% python3 -q
>>> import numpy as np
>>> np.set_printoptions(suppress=True, linewidth=160)
>>> def rnd(a):
...     return np.round(a, 1) + 0
... 
>>> m1 = np.loadtxt("test1.csv", delimiter=",")
>>> rnd(m1)
array([[-0.1,  0.1,  0. , -0.4, -0.1, -0.9],
       [-0.6, -0.2, -0.2,  0.4, -0.6,  0. ],
       [ 0.3,  0.2, -0.5,  0.6,  0.2, -0.3],
       [ 0.3, -0.6, -0.1,  0.2, -0.1, -0.3],
       [ 0.2,  0.6, -0.3, -0.2, -0.5,  0.2],
       [ 0.6, -0.3,  0. , -0.2, -0.5,  0.1],
       [-0.2, -0.3, -0.7, -0.5,  0.2,  0.2]])
>>> x0 = np.array([0, -2, 1, -1, 2, -1])
>>> np.sign((m1 @ x0).round(6))
array([ 1., -1., -1.,  1., -1., -1.,  1.])
>>> rnd(m1 @ np.eye(6)[3])
array([-0.4,  0.4,  0.6,  0.2, -0.2, -0.2, -0.5])
>>> rnd(m1 * x0)
array([[ 0. , -0.2,  0. ,  0.4, -0.3,  0.9],
       [ 0. ,  0.5, -0.2, -0.4, -1.3,  0. ],
       [ 0. , -0.5, -0.5, -0.6,  0.4,  0.3],
       [ 0. ,  1.2, -0.1, -0.2, -0.2,  0.3],
       [ 0. , -1.2, -0.3,  0.2, -1.1, -0.2],
       [ 0. ,  0.6,  0. ,  0.2, -0.9, -0.1],
       [ 0. ,  0.6, -0.7,  0.5,  0.5, -0.2]])
>>> (m1 @ x0).argmax()
np.int64(3)
>>> rnd(m1 @ (2 * x0))
array([ 1.5, -2.6, -2. ,  1.9, -5.1, -0.3,  1.2])
>>> np.linalg.norm(m1 @ x0) <= np.linalg.norm(m1, 2) * np.linalg.norm(x0) + 1e-9
np.True_
>>> rnd(np.einsum("ij,j->i", m1, x0))
array([ 0.7, -1.3, -1. ,  0.9, -2.6, -0.1,  0.6])
>>> rng = np.random.default_rng(9)
>>> lab = rng.permutation(6)
>>> out = m1[:, lab] * rng.choice([-1, 1], 6)
>>> rnd(out)
array([[-0.4, -0.9,  0. , -0.1, -0.1,  0.1],
       [ 0.4,  0. , -0.2, -0.6, -0.6, -0.2],
       [ 0.6, -0.3, -0.5,  0.2,  0.3,  0.2],
       [ 0.2, -0.3, -0.1, -0.1,  0.3, -0.6],
       [-0.2,  0.2, -0.3, -0.5,  0.2,  0.6],
       [-0.2,  0.1,  0. , -0.5,  0.6, -0.3],
       [-0.5,  0.2, -0.7,  0.2, -0.2, -0.3]])
>>> left, _, VT = np.linalg.svd(m1.T @ out)
>>> rnd(left @ VT)
array([[0., 0., 0., 0., 1., 0.],
       [0., 0., 0., 0., 0., 1.],
       [0., 0., 1., 0., 0., 0.],
       [1., 0., 0., 0., 0., 0.],
       [0., 0., 0., 1., 0., 0.],
       [0., 1., 0., 0., 0., 0.]])
>>> lab
array([3, 5, 2, 4, 0, 1])
>>> out = np.c_[m1[:, :2] @ np.array([[0, 1], [2, 1]]), np.array([3, -2, 0, -2, -3, -2, 2])]
>>> rnd(out)
array([[ 0.2,  0. ,  3. ],
       [-0.5, -0.9, -2. ],
       [ 0.5,  0.5,  0. ],
       [-1.2, -0.3, -2. ],
       [ 1.2,  0.8, -3. ],
       [-0.6,  0.3, -2. ],
       [-0.6, -0.5,  2. ]])
>>> np.linalg.matrix_rank(out)
np.int64(3)
>>> np.linalg.matrix_rank(np.c_[m1, out])
np.int64(7)
>>> arr = np.load("mat.npy")
>>> arr
array([[ 2,  2,  2,  2,  2,  2,  2,  2,  2],
       [ 2,  4,  4,  4,  4,  4,  4,  4,  4],
       [ 2,  4,  6,  6,  6,  6,  6,  6,  6],
       [ 2,  4,  6,  8,  8,  8,  8,  8,  8],
       [ 2,  4,  6,  8, 10, 10, 10, 10, 10],
       [ 2,  4,  6,  8, 10, 12, 12, 12, 12],
       [ 2,  4,  6,  8, 10, 12, 14, 14, 14],
       [ 2,  4,  6,  8, 10, 12, 14, 16, 16],
       [ 2,  4,  6,  8, 10, 12, 14, 16, 18]])
>>> # symmetric
>>> rnd(np.linalg.norm(arr, "nuc"))
np.float64(90.0)
>>> np.linalg.norm(arr, axis=1).argmax()
np.int64(8)
>>> rnd(np.linalg.norm(arr) ** 2 / np.linalg.norm(arr, 2) ** 2)
np.float64(1.0)
>>> rnd(np.linalg.norm(arr[8], 1)), rnd(np.linalg.norm(arr[8], np.inf))
(np.float64(90.0), np.float64(18.0))
>>> rnd(np.linalg.norm(arr, axis=1))
array([ 6. , 11.5, 16.5, 21. , 24.9, 28.2, 30.9, 32.7, 33.8])
